$ ipython --no-banner

In [1]: import numpy as np

In [2]: np.set_printoptions(suppress=True, linewidth=160)

In [3]: def rd(a):
   ...:     return np.round(a, 1) + 0
   ...: 

In [4]: B = np.array([[3, 0, -2, 0, -3, 3],
   ...:     [0, -1, 0, -3, 0, -3],
   ...:     [0, 0, 0, -2, 1, 0],
   ...:     [-3, 1, 2, 0, 0, 1],
   ...:     [-1, 2, 1, 2, 2, 0],
   ...:     [-3, 2, 3, -2, -1, 0]])

In [5]: C = np.array([[7, -6, -6, -9], [6, 5, 4, -1], [1, -2, 3, -7], [2, -2, -6, 9]])

In [6]: mat = np.block([[B, np.zeros((6, 4))], [np.zeros((4, 6)), C]])

In [7]: mat
Out[7]: 
array([[ 3.,  0., -2.,  0., -3.,  3.,  0.,  0.,  0.,  0.],
       [ 0., -1.,  0., -3.,  0., -3.,  0.,  0.,  0.,  0.],
       [ 0.,  0.,  0., -2.,  1.,  0.,  0.,  0.,  0.,  0.],
       [-3.,  1.,  2.,  0.,  0.,  1.,  0.,  0.,  0.,  0.],
       [-1.,  2.,  1.,  2.,  2.,  0.,  0.,  0.,  0.,  0.],
       [-3.,  2.,  3., -2., -1.,  0.,  0.,  0.,  0.,  0.],
       [ 0.,  0.,  0.,  0.,  0.,  0.,  7., -6., -6., -9.],
       [ 0.,  0.,  0.,  0.,  0.,  0.,  6.,  5.,  4., -1.],
       [ 0.,  0.,  0.,  0.,  0.,  0.,  1., -2.,  3., -7.],
       [ 0.,  0.,  0.,  0.,  0.,  0.,  2., -2., -6.,  9.]])

In [8]: rng = np.random.default_rng(244025)

In [9]: labels = rng.permutation(10)

In [10]: labels
Out[10]: array([5, 9, 3, 0, 6, 1, 7, 4, 2, 8])

In [11]: B = mat[labels][:, labels]

In [12]: np.trace(B)
Out[12]: np.float64(28.0)

In [13]: B
Out[13]: 
array([[ 0.,  0., -2., -3.,  0.,  2.,  0., -1.,  3.,  0.],
       [ 0.,  9.,  0.,  0.,  2.,  0., -2.,  0.,  0., -6.],
       [ 1.,  0.,  0., -3.,  0.,  1.,  0.,  0.,  2.,  0.],
       [ 3.,  0.,  0.,  3.,  0.,  0.,  0., -3., -2.,  0.],
       [ 0., -9.,  0.,  0.,  7.,  0., -6.,  0.,  0., -6.],
       [-3.,  0., -3.,  0.,  0., -1.,  0.,  0.,  0.,  0.],
       [ 0., -1.,  0.,  0.,  6.,  0.,  5.,  0.,  0.,  4.],
       [ 0.,  0.,  2., -1.,  0.,  2.,  0.,  2.,  1.,  0.],
       [ 0.,  0., -2.,  0.,  0.,  0.,  0.,  1.,  0.,  0.],
       [ 0., -7.,  0.,  0.,  1.,  0., -2.,  0.,  0.,  3.]])

In [14]: np.diag(B)
Out[14]: array([ 0.,  9.,  0.,  3.,  7., -1.,  5.,  2.,  0.,  3.])

In [15]: rd(np.linalg.det(B)), rd(np.linalg.det(mat[labels]))
Out[15]: (np.float64(-260974.0), np.float64(-260974.0))

In [16]: np.flatnonzero(np.linalg.matrix_power((B != 0) + (B.T != 0) + np.eye(10), 10)[9])
Out[16]: array([1, 4, 6, 9])

In [17]: (B != 0).astype(int)
Out[17]: 
array([[0, 0, 1, 1, 0, 1, 0, 1, 1, 0],
       [0, 1, 0, 0, 1, 0, 1, 0, 0, 1],
       [1, 0, 0, 1, 0, 1, 0, 0, 1, 0],
       [1, 0, 0, 1, 0, 0, 0, 1, 1, 0],
       [0, 1, 0, 0, 1, 0, 1, 0, 0, 1],
       [1, 0, 1, 0, 0, 1, 0, 0, 0, 0],
       [0, 1, 0, 0, 1, 0, 1, 0, 0, 1],
       [0, 0, 1, 1, 0, 1, 0, 1, 1, 0],
       [0, 0, 1, 0, 0, 0, 0, 1, 0, 0],
       [0, 1, 0, 0, 1, 0, 1, 0, 0, 1]])

In [18]: th = np.radians(72)

In [19]: r_ = np.eye(10)

In [20]: r_[5, 5] = r_[4, 4] = np.cos(th)

In [21]: r_[5, 4], r_[4, 5] = -np.sin(th), np.sin(th)

In [22]: rd(r_)
Out[22]: 
array([[ 1. ,  0. ,  0. ,  0. ,  0. ,  0. ,  0. ,  0. ,  0. ,  0. ],
       [ 0. ,  1. ,  0. ,  0. ,  0. ,  0. ,  0. ,  0. ,  0. ,  0. ],
       [ 0. ,  0. ,  1. ,  0. ,  0. ,  0. ,  0. ,  0. ,  0. ,  0. ],
       [ 0. ,  0. ,  0. ,  1. ,  0. ,  0. ,  0. ,  0. ,  0. ,  0. ],
       [ 0. ,  0. ,  0. ,  0. ,  0.3,  1. ,  0. ,  0. ,  0. ,  0. ],
       [ 0. ,  0. ,  0. ,  0. , -1. ,  0.3,  0. ,  0. ,  0. ,  0. ],
       [ 0. ,  0. ,  0. ,  0. ,  0. ,  0. ,  1. ,  0. ,  0. ,  0. ],
       [ 0. ,  0. ,  0. ,  0. ,  0. ,  0. ,  0. ,  1. ,  0. ,  0. ],
       [ 0. ,  0. ,  0. ,  0. ,  0. ,  0. ,  0. ,  0. ,  1. ,  0. ],
       [ 0. ,  0. ,  0. ,  0. ,  0. ,  0. ,  0. ,  0. ,  0. ,  1. ]])

In [23]: B = mat @ r_.T

In [24]: np.allclose(np.linalg.norm(mat, axis=1), np.linalg.norm(B, axis=1))
Out[24]: True

In [25]: B = np.linalg.inv(mat)

In [26]: rd(np.linalg.det(mat) * np.linalg.det(B))
Out[26]: np.float64(1.0)

In [27]: rd(np.linalg.cond(mat))
Out[27]: np.float64(76.2)

In [28]: rd(np.linalg.det(mat) * B)
Out[28]: 
array([[ 170432.,  314234.,  -66575.,  431406.,  173095., -231681.,       0.,       0.,       0.,       0.],
       [-175758., -234344.,   31956., -175758., -239670.,   79890.,       0.,       0.,       0.,       0.],
       [ 330212.,  527274.,  -71901.,  591186.,  343527., -375483.,       0.,       0.,       0.,       0.],
       [  31956.,   42608.,   77227.,   31956.,    7989.,   -2663.,       0.,       0.,       0.,       0.],
       [  63912.,   85216., -106520.,   63912.,   15978.,   -5326.,       0.,       0.,       0.,       0.],
       [  26630.,  122498.,  -87879.,   26630.,   71901.,  -23967.,       0.,       0.,       0.,       0.],
       [      0.,       0.,       0.,       0.,       0.,       0.,   -3430.,  -25872.,  -27048.,  -27342.],
       [      0.,       0.,       0.,       0.,       0.,       0.,  -16660.,  -13818.,   92316.,   53606.],
       [      0.,       0.,       0.,       0.,       0.,       0.,   30282.,  -10192.,  -81830.,  -34496.],
       [      0.,       0.,       0.,       0.,       0.,       0.,   17248.,   -4116.,  -28028.,  -34006.]])

In [29]: rd(mat @ B)
Out[29]: 
array([[1., 0., 0., 0., 0., 0., 0., 0., 0., 0.],
       [0., 1., 0., 0., 0., 0., 0., 0., 0., 0.],
       [0., 0., 1., 0., 0., 0., 0., 0., 0., 0.],
       [0., 0., 0., 1., 0., 0., 0., 0., 0., 0.],
       [0., 0., 0., 0., 1., 0., 0., 0., 0., 0.],
       [0., 0., 0., 0., 0., 1., 0., 0., 0., 0.],
       [0., 0., 0., 0., 0., 0., 1., 0., 0., 0.],
       [0., 0., 0., 0., 0., 0., 0., 1., 0., 0.],
       [0., 0., 0., 0., 0., 0., 0., 0., 1., 0.],
       [0., 0., 0., 0., 0., 0., 0., 0., 0., 1.]])

In [30]: rd(np.linalg.slogdet(mat)[0])
Out[30]: np.float64(-1.0)

In [31]: A = np.load("case6.npy")

In [32]: A
Out[32]: 
array([[ 1, -2,  4],
       [ 1, -1,  1],
       [ 1,  0,  0],
       [ 1,  1,  1],
       [ 1,  2,  4]])

In [33]: B = np.array([[4, -1], [5, 0], [1, -9]])

In [34]: np.einsum("ij,ij->i", A, A)
Out[34]: array([21,  3,  1,  3, 21])

In [35]: np.einsum("ik,kj->ij", A, B)
Out[35]: 
array([[ -2, -37],
       [  0, -10],
       [  4,  -1],
       [ 10, -10],
       [ 18, -37]])

In [36]: np.linalg.matrix_rank(A @ B)
Out[36]: np.int64(2)

In [37]: np.linalg.matrix_rank(np.vstack([A, B.T]))
Out[37]: np.int64(3)

In [38]: np.einsum("ik,kj->ji", A, B)
Out[38]: 
array([[ -2,   0,   4,  10,  18],
       [-37, -10,  -1, -10, -37]])

In [39]: f = np.array([4, 4])

In [40]: np.polyval(f, A[1])
Out[40]: array([8, 0, 8])

In [41]: np.correlate(A[1], A[2], "full")
Out[41]: array([ 0,  0,  1, -1,  1])

In [42]: x0 = np.array([-5, -3, 3])

In [43]: y = A @ x0

In [44]: rd(np.linalg.solve(A.T @ A, A.T @ y))
Out[44]: array([-5., -3.,  3.])

In [45]: rd(np.linalg.pinv(A) @ A)
Out[45]: 
array([[1., 0., 0.],
       [0., 1., 0.],
       [0., 0., 1.]])

In [46]: y = y + 0.1 * rng.normal(size=5)

In [47]: rd(y)
Out[47]: array([13.1,  1. , -5.1, -5.1,  1. ])

In [48]: b, *_ = np.linalg.lstsq(A, y)

In [49]: rd(A.T @ (y - A @ b))
Out[49]: array([0., 0., 0.])

In [50]: rd(b)
Out[50]: array([-5.1, -3. ,  3. ])

In [51]: [round(float(np.linalg.norm(np.linalg.solve(A.T @ A + lam * np.eye(3), A.T @ y))), 2) for lam in (0, 1, 10, 100)]
Out[51]: [6.67, 4.86, 2.07, 0.48]

In [52]: B = A[0, 0] * A[1:] - np.outer(A[1:, 0], A[0])

In [53]: B
Out[53]: 
array([[ 0,  1, -3],
       [ 0,  2, -4],
       [ 0,  3, -3],
       [ 0,  4,  0]])

In [54]: np.linalg.matrix_rank(B), np.linalg.matrix_rank(A)
Out[54]: (np.int64(2), np.int64(3))

In [55]: Uu, sig, VT = np.linalg.svd(A, full_matrices=False)

In [56]: rd(np.abs(VT[0]))
Out[56]: array([0.3, 0. , 1. ])

In [57]: np.allclose(Uu * sig @ VT, A)
Out[57]: True

In [58]: rd(np.sqrt((sig ** 2).sum())), rd(np.linalg.norm(A))
Out[58]: (np.float64(7.0), np.float64(7.0))

In [59]: (sig > 1e-8).sum()
Out[59]: np.int64(3)

In [60]: rd(VT @ VT.T)
Out[60]: 
array([[1., 0., 0.],
       [0., 1., 0.],
       [0., 0., 1.]])

In [61]: rd(sig / sig[0])
Out[61]: array([1. , 0.5, 0.2])

In [62]: feats = np.array([[3, 7, 5, 3, 2],
    ...:     [4, 3, 3, 5, 9],
    ...:     [5, 0, 1, 9, 5],
    ...:     [6, 1, 7, 6, 3],
    ...:     [2, 1, 5, 7, 1]])

In [63]: feats
Out[63]: 
array([[3, 7, 5, 3, 2],
       [4, 3, 3, 5, 9],
       [5, 0, 1, 9, 5],
       [6, 1, 7, 6, 3],
       [2, 1, 5, 7, 1]])

In [64]: x0 = np.array([2, 0, 2, -1, -2])

In [65]: y = feats @ x0

In [66]: b, lr = np.zeros(5), 1 / np.linalg.norm(feats, 2) ** 2

In [67]: for i in range(25):
    ...:     b -= lr * feats.T @ (feats @ b - y)
    ...:     if i % 5 == 0: print(i, round(np.linalg.norm(feats @ b - y), 1))
    ...: 
0 18.3
5 11.4
10 7.7
15 5.8
20 4.8

In [68]: rd(b)
Out[68]: array([ 0.6,  0.3,  2. , -0.4, -1.7])

In [69]: B = np.linalg.inv(feats)

In [70]: rd(B)
Out[70]: 
array([[ 0.1, -0.1,  0.1,  0.2, -0.3],
       [ 0.2,  0. ,  0. , -0.1,  0. ],
       [-0.1,  0.1, -0.2,  0.1,  0.1],
       [ 0. ,  0. ,  0.1, -0.1,  0.1],
       [-0.1,  0.2, -0.1,  0. ,  0. ]])

In [71]: (np.abs(B) > 1e-9).astype(int)
Out[71]: 
array([[1, 1, 1, 1, 1],
       [1, 1, 1, 1, 1],
       [1, 1, 1, 1, 1],
       [1, 1, 1, 1, 1],
       [1, 1, 1, 1, 1]])

In [72]: B = feats + rng.integers(-2, 3, (5, 1)) @ rng.integers(-2, 3, (1, 5))

In [73]: B
Out[73]: 
array([[ 5,  5,  1, -1,  6],
       [ 4,  3,  3,  5,  9],
       [ 4,  1,  3, 11,  3],
       [ 8, -1,  3,  2,  7],
       [ 0,  3,  9, 11, -3]])

In [74]: B - feats
Out[74]: 
array([[ 2, -2, -4, -4,  4],
       [ 0,  0,  0,  0,  0],
       [-1,  1,  2,  2, -2],
       [ 2, -2, -4, -4,  4],
       [-2,  2,  4,  4, -4]])

In [75]: F = np.load("mat.npy")

In [76]: F
Out[76]: 
array([[ -0.6,  -1.9,   9.1,   1.6,  -4.4],
       [ -2.9, -10.7,  14.5,   2.9,   2.9],
       [  2.7,  -0.1,   3.7,   2.6,   0. ],
       [  0. ,   3.6,  -5.3,  -1.6,   4.4],
       [ -0.5,  -6.7,  14.5,  -0.6,  -2. ],
       [  9.2,   0.1,  -1.4,   1.6,  -2.5],
       [-13.8,   1.8, -22.6,   0.1,  15.8],
       [  2.8,   3.1, -10.2,   4.9,  11.4],
       [ 11.8,   3.2,   5.4,  -3.8,  -7.7],
       [  0.5,  -5.5,  24.2,   0.8, -10.7],
       [ -2.8,   0.1,   3.5,  -1.3,   2.5],
       [  2.5,   1.6,   3. ,  -2.6,  -4. ],
       [ -5.2,  11.8, -41.7,   3.1,  17.8],
       [ -4. ,  -5.3,  13. ,  -4.3,  -7.4],
       [  2.7,  -1.8,   8.2,   0.6, -10.7],
       [ -5.8,  -8.2,  11.1,   2. ,   6. ],
       [  4.1,  -3.3,  23. ,   1.4, -18.9],
       [  4.7,   9.9, -10.8,  -0.7, -15.6],
       [ -2. ,  -2.2,  -8.1,  -1.9,   5.6],
       [ -0.2,   0. ,   8.9,  -0.2,  -3.4],
       [ -2.7,  -1.2,   0.5,  -6.4,  -2.1],
       [-12.3,  -4.5, -12.8,   0.3,  19.1],
       [ -8.5,  -7.6,  13.4,  -3.6,   2.5],
       [ -0.6,   5. , -14.2,   3.9,   9.2],
       [-11.6,  -5.6, -12.5,  -2.1,  24.8],
       [ -1. ,  -2.5,   4.2,   0.6,   0.5],
       [  5.2,  -4.5,  12. ,  -1.6,  -3.1],
       [ 23. ,   8. ,  10.7,   1.4, -23.8],
       [ 13. ,   9.6,  -6.1,   0.3, -11.7],
       [ 14.4,   9.2,   8.2,  -1.3, -24.5],
       [  2.9,  -0.4,   3.7,  -1.4,  -4.4],
       [ 18.6,  -3.3,  34.2,   1.3, -28. ],
       [-19.4,   0.2, -19.3,   0.8,  23.7],
       [  2.3,  -2.7,  16.6,  -0.3,  -8.6],
       [-15. ,  -5.3,  -3.2,  -1.4,   9.3],
       [ -2.1,   5.2, -24.1,  -0.4,  19.3]])

In [77]: proj = F @ np.linalg.solve(F.T @ F, F.T)

In [78]: rd(np.diag(proj))
Out[78]: 
array([0. , 0.2, 0.1, 0.1, 0.1, 0.2, 0.1, 0.2, 0.2, 0.1, 0.1, 0.1, 0.3, 0.1, 0.1, 0.1, 0.1, 0.3, 0.2, 0.1, 0.2, 0.1, 0.1, 0.1, 0.2, 0. , 0.1, 0.2, 0.1, 0.2,
       0. , 0.2, 0.2, 0.1, 0.1, 0.2])

In [79]: rd(np.linalg.eigvalsh(proj))
Out[79]: array([0., 0., 0., 0., 0., 0., 0., 0., 0., 0., 0., 0., 0., 0., 0., 0., 0., 0., 0., 0., 0., 0., 0., 0., 0., 0., 0., 0., 0., 0., 0., 1., 1., 1., 1., 1.])

In [80]: rd(np.trace(proj))
Out[80]: np.float64(5.0)

In [81]: np.allclose(proj @ proj, proj)
Out[81]: True
